$ python -q
>>> import numpy as np
>>> np.set_printoptions(precision=1, suppress=True, linewidth=200, legacy="1.25")
>>> def tidy(a):
...     return np.round(a, 1) + 0
... 
>>> m1 = np.diag(np.array([2, -1, 2, 1, 2, 1, -2, -1, 2, 0, 2, -1]))
>>> m1
array([[ 2,  0,  0,  0,  0,  0,  0,  0,  0,  0,  0,  0],
       [ 0, -1,  0,  0,  0,  0,  0,  0,  0,  0,  0,  0],
       [ 0,  0,  2,  0,  0,  0,  0,  0,  0,  0,  0,  0],
       [ 0,  0,  0,  1,  0,  0,  0,  0,  0,  0,  0,  0],
       [ 0,  0,  0,  0,  2,  0,  0,  0,  0,  0,  0,  0],
       [ 0,  0,  0,  0,  0,  1,  0,  0,  0,  0,  0,  0],
       [ 0,  0,  0,  0,  0,  0, -2,  0,  0,  0,  0,  0],
       [ 0,  0,  0,  0,  0,  0,  0, -1,  0,  0,  0,  0],
       [ 0,  0,  0,  0,  0,  0,  0,  0,  2,  0,  0,  0],
       [ 0,  0,  0,  0,  0,  0,  0,  0,  0,  0,  0,  0],
       [ 0,  0,  0,  0,  0,  0,  0,  0,  0,  0,  2,  0],
       [ 0,  0,  0,  0,  0,  0,  0,  0,  0,  0,  0, -1]])
>>> vals, vecs = np.linalg.eigh(m1)
>>> tidy(np.linalg.eigvalsh(m1 + -2 * np.eye(12)))
array([-4., -3., -3., -3., -2., -1., -1.,  0.,  0.,  0.,  0.,  0.])
>>> tidy(np.linalg.eigvalsh(m1 @ m1))
array([0., 1., 1., 1., 1., 1., 4., 4., 4., 4., 4., 4.])
>>> print(vals.sum(), np.trace(m1))
7.0 7
>>> vecs @ np.diag(vals) @ vecs.T
array([[ 2.,  0.,  0.,  0.,  0.,  0.,  0.,  0.,  0.,  0.,  0.,  0.],
       [ 0., -1.,  0.,  0.,  0.,  0.,  0.,  0.,  0.,  0.,  0.,  0.],
       [ 0.,  0.,  2.,  0.,  0.,  0.,  0.,  0.,  0.,  0.,  0.,  0.],
       [ 0.,  0.,  0.,  1.,  0.,  0.,  0.,  0.,  0.,  0.,  0.,  0.],
       [ 0.,  0.,  0.,  0.,  2.,  0.,  0.,  0.,  0.,  0.,  0.,  0.],
       [ 0.,  0.,  0.,  0.,  0.,  1.,  0.,  0.,  0.,  0.,  0.,  0.],
       [ 0.,  0.,  0.,  0.,  0.,  0., -2.,  0.,  0.,  0.,  0.,  0.],
       [ 0.,  0.,  0.,  0.,  0.,  0.,  0., -1.,  0.,  0.,  0.,  0.],
       [ 0.,  0.,  0.,  0.,  0.,  0.,  0.,  0.,  2.,  0.,  0.,  0.],
       [ 0.,  0.,  0.,  0.,  0.,  0.,  0.,  0.,  0.,  0.,  0.,  0.],
       [ 0.,  0.,  0.,  0.,  0.,  0.,  0.,  0.,  0.,  0.,  2.,  0.],
       [ 0.,  0.,  0.,  0.,  0.,  0.,  0.,  0.,  0.,  0.,  0., -1.]])
>>> tidy(np.linalg.svd(m1, compute_uv=False))
array([2., 2., 2., 2., 2., 2., 1., 1., 1., 1., 1., 0.])
>>> print(vecs.T @ vecs)
[[1. 0. 0. 0. 0. 0. 0. 0. 0. 0. 0. 0.]
 [0. 1. 0. 0. 0. 0. 0. 0. 0. 0. 0. 0.]
 [0. 0. 1. 0. 0. 0. 0. 0. 0. 0. 0. 0.]
 [0. 0. 0. 1. 0. 0. 0. 0. 0. 0. 0. 0.]
 [0. 0. 0. 0. 1. 0. 0. 0. 0. 0. 0. 0.]
 [0. 0. 0. 0. 0. 1. 0. 0. 0. 0. 0. 0.]
 [0. 0. 0. 0. 0. 0. 1. 0. 0. 0. 0. 0.]
 [0. 0. 0. 0. 0. 0. 0. 1. 0. 0. 0. 0.]
 [0. 0. 0. 0. 0. 0. 0. 0. 1. 0. 0. 0.]
 [0. 0. 0. 0. 0. 0. 0. 0. 0. 1. 0. 0.]
 [0. 0. 0. 0. 0. 0. 0. 0. 0. 0. 1. 0.]
 [0. 0. 0. 0. 0. 0. 0. 0. 0. 0. 0. 1.]]
